% python3 -q
>>> import numpy as np
>>> import numpy.linalg as la
>>> np.set_printoptions(suppress=True, linewidth=200)
>>> A = np.loadtxt("w.csv", delimiter=",")
>>> A
array([[ -1.,  -1.,  -1.,  -1.,  -1.,  -1.,  -1.,  -1.,  -1.,  -1.,  -1.,  -1.],
       [ -1.,  -2.,  -2.,  -2.,  -2.,  -2.,  -2.,  -2.,  -2.,  -2.,  -2.,  -2.],
       [ -1.,  -2.,  -3.,  -3.,  -3.,  -3.,  -3.,  -3.,  -3.,  -3.,  -3.,  -3.],
       [ -1.,  -2.,  -3.,  -4.,  -4.,  -4.,  -4.,  -4.,  -4.,  -4.,  -4.,  -4.],
       [ -1.,  -2.,  -3.,  -4.,  -5.,  -5.,  -5.,  -5.,  -5.,  -5.,  -5.,  -5.],
       [ -1.,  -2.,  -3.,  -4.,  -5.,  -6.,  -6.,  -6.,  -6.,  -6.,  -6.,  -6.],
       [ -1.,  -2.,  -3.,  -4.,  -5.,  -6.,  -7.,  -7.,  -7.,  -7.,  -7.,  -7.],
       [ -1.,  -2.,  -3.,  -4.,  -5.,  -6.,  -7.,  -8.,  -8.,  -8.,  -8.,  -8.],
       [ -1.,  -2.,  -3.,  -4.,  -5.,  -6.,  -7.,  -8.,  -9.,  -9.,  -9.,  -9.],
       [ -1.,  -2.,  -3.,  -4.,  -5.,  -6.,  -7.,  -8.,  -9., -10., -10., -10.],
       [ -1.,  -2.,  -3.,  -4.,  -5.,  -6.,  -7.,  -8.,  -9., -10., -11., -11.],
       [ -1.,  -2.,  -3.,  -4.,  -5.,  -6.,  -7.,  -8.,  -9., -10., -11., -12.]])
>>> # symmetric
>>> x = np.array([-2, -3, -2, -3, 1, -2, -1, -2, -3, -1, -2, 0])
>>> y = A @ x
>>> y
array([ 20.,  38.,  53.,  66.,  76.,  87.,  96., 104., 110., 113., 115., 115.])
>>> np.round(la.solve(A.T, A[5]), 3)
array([-0., -0., -0., -0., -0.,  1., -0., -0., -0., -0., -0., -0.])
>>> np.round(la.solve(A, A[:, 3]), 3)
array([-0., -0., -0.,  1., -0., -0., -0., -0., -0., -0., -0., -0.])
